$ ipython --no-banner

In [1]: import numpy as np

In [2]: np.set_printoptions(precision=3, suppress=True, linewidth=200)

In [3]: arr = np.array([[0, 0, 1, 0, 0, -1, 0],
   ...:     [0, 0, 0, 0, 0, 0, 0],
   ...:     [-2, 0, 0, 0, 0, 0, 0],
   ...:     [0, 0, 0, 0, 1, 1, 0],
   ...:     [0, 0, 0, 0, 1, 0, 0],
   ...:     [0, 0, 2, 0, -1, 0, 0],
   ...:     [0, 0, 0, 0, 2, 0, 0]])

In [4]: print(np.round(arr @ np.linalg.pinv(arr) @ arr, 3) + 0)
[[ 0.  0.  1.  0.  0. -1.  0.]
 [ 0.  0.  0.  0.  0.  0.  0.]
 [-2.  0.  0.  0.  0.  0.  0.]
 [ 0.  0.  0.  0.  1.  1.  0.]
 [ 0.  0.  0.  0.  1.  0.  0.]
 [ 0.  0.  2.  0. -1.  0.  0.]
 [ 0.  0.  0.  0.  2.  0.  0.]]

In [5]: print(np.unique(arr.round(6), axis=0).shape)
(7, 7)

In [6]: print([round(float(x), 3) for x in np.linalg.svd(arr, compute_uv=False)[:3]])
[2.92, 2.0, 1.952]

In [7]: print(np.linalg.matrix_rank(arr, rtol=0.1))
4

In [8]: x = np.array([-1, 0, 0, -2, -2, -1, -1])

In [9]: print(np.linalg.norm(arr @ x) <= np.linalg.norm(arr, 2) * np.linalg.norm(x) + 1e-9)
True

In [10]: print(arr @ x)
[ 1  0  2 -3 -2  2 -4]

In [11]: print((arr @ x).argmax())
2

In [12]: print(np.sign((arr @ x).round(6)))
[ 1  0  1 -1 -1  1 -1]

In [13]: print(arr * x)
[[ 0  0  0  0  0  1  0]
 [ 0  0  0  0  0  0  0]
 [ 2  0  0  0  0  0  0]
 [ 0  0  0  0 -2 -1  0]
 [ 0  0  0  0 -2  0  0]
 [ 0  0  0  0  2  0  0]
 [ 0  0  0  0 -4  0  0]]

In [14]: print(arr @ np.eye(7)[6])
[0. 0. 0. 0. 0. 0. 0.]

In [15]: print((arr * x).sum(axis=1))
[ 1  0  2 -3 -2  2 -4]
